$ python -q
>>> import numpy as np
>>> import numpy.linalg as la
>>> np.set_printoptions(suppress=True, linewidth=100)
>>> E = np.array([[3.0, 1.0, 0.0, 0.0, 0.0],
...     [0.0, 3.0, 1.0, 0.0, 0.0],
...     [0.0, 0.0, 3.0, 1.0, 0.0],
...     [0.0, 0.0, 0.0, 3.0, 1.0],
...     [0.0, 0.0, 0.0, 0.0, 3.0]])
>>> # triangular: eigenvalues sit on the diagonal
>>> x = np.array([1, -2, 1, -1, -2])
>>> rhs = E @ x
>>> rhs
array([ 1., -5.,  2., -5., -6.])
>>> np.round(la.solve(E.T, E[2]), 3) + 0
array([0., 0., 1., 0., 0.])
>>> np.round(la.solve(E, rhs), 3)
array([ 1., -2.,  1., -1., -2.])
>>> np.round(la.solve(E, E[:, 1]), 3)
array([0., 1., 0., 0., 0.])
>>> np.round(la.solve(E, 3 * rhs), 3)
array([ 3., -6.,  3., -3., -6.])
>>> arr = np.load("case9.npy")
>>> arr
array([[  0,   0,   0,  16,   0,  16],
       [  0,   0,   0,  -8,   0,  -8],
       [  0,   0,   0,   0,  -8,  -8],
       [-16,   0, -16,  -4,   0,  -4],
       [  8,   0,   8,   2,   0,   2],
       [  0,   8,   8,   0,   2,   2]])
>>> # null space of dimension 2
>>> W1 = np.array([[-5, 0, -5, -8],
...     [-5, 8, -6, 3],
...     [7, 4, -6, -3],
...     [2, -1, -6, -7],
...     [9, -9, 0, 2],
...     [-9, -9, 6, -1]])
>>> coef = np.array([-3, 8, 1, -8])
>>> H = np.maximum(arr @ W1 + coef, 0)
>>> la.matrix_rank(H)
np.int64(4)
>>> (H > 0).astype(int)
array([[0, 0, 1, 0],
       [1, 1, 1, 1],
       [0, 1, 0, 0],
       [0, 0, 1, 1],
       [0, 1, 0, 0],
       [1, 1, 0, 0]])
>>> H
array([[  0,   0,   1,   0],
       [ 53,  88,   1,  56],
       [  0, 152,   0,   0],
       [  0,   0, 177, 200],
       [  0,  20,   0,   0],
       [ 13,  68,   0,   0]])
>>> np.round((H > 0).mean(axis=0), 3)
array([0.333, 0.667, 0.5  , 0.333])
>>> W2 = np.array([[3, 1], [2, 6], [0, 1], [8, 5]])
>>> W1 @ W2
array([[-79, -50],
       [ 25,  52],
       [  5,  10],
       [-52, -45],
       [ 25, -35],
       [-53, -62]])
>>> H @ W2
array([[   0,    1],
       [ 783,  862],
       [ 304,  912],
       [1600, 1177],
       [  40,  120],
       [ 175,  421]])
>>> (H @ W2).round(6).argmax(axis=1)
array([1, 1, 1, 0, 1, 1])
>>> hat = H @ la.solve(H.T @ H, H.T)
>>> np.round(la.eigvalsh(hat), 3) + 0
array([0., 0., 1., 1., 1., 1.])
>>> np.allclose(hat @ hat, hat)
True
>>> np.round(hat @ H[:, 1], 3) + 0
array([  0.,  88., 152.,   0.,  20.,  68.])
>>> W0 = np.loadtxt("out0.csv", delimiter=",")
>>> W0
array([[ 0.286, -0.462, -0.279, -0.281],
       [-0.794,  1.142,  0.804,  0.791],
       [ 3.411, -5.136, -3.414, -3.394],
       [-0.027,  0.014,  0.042,  0.056],
       [-2.718,  4.079,  2.671,  2.71 ],
       [-2.165,  3.283,  2.172,  2.155],
       [ 2.962, -4.444, -3.   , -3.009],
       [-3.576,  5.399,  3.576,  3.588],
       [ 0.894, -1.376, -0.904, -0.88 ],
       [-2.185,  3.301,  2.158,  2.166],
       [ 1.285, -1.932, -1.265, -1.259],
       [ 2.758, -4.13 , -2.761, -2.766],
       [-3.532,  5.339,  3.533,  3.559],
       [ 0.173, -0.258, -0.171, -0.154],
       [-0.3  ,  0.385,  0.26 ,  0.233],
       [ 2.525, -3.764, -2.475, -2.52 ],
       [ 0.247, -0.327, -0.215, -0.229]])
>>> W2 = W0[[6, 16]].astype(float)
>>> for _ in range(3):
...     idx = la.norm(W0[:, None] - W2, axis=-1).argmin(axis=1)
...     W2 = np.array([W0[idx == j].mean(axis=0) for j in range(2)])
... 
>>> idx
array([1, 1, 0, 1, 1, 1, 0, 1, 0, 1, 0, 0, 1, 1, 1, 0, 1])
>>> np.round(W2[1] - W2[0], 3)
array([-3.632,  5.454,  3.626,  3.631])
>>> np.bincount(idx)
array([ 6, 11])
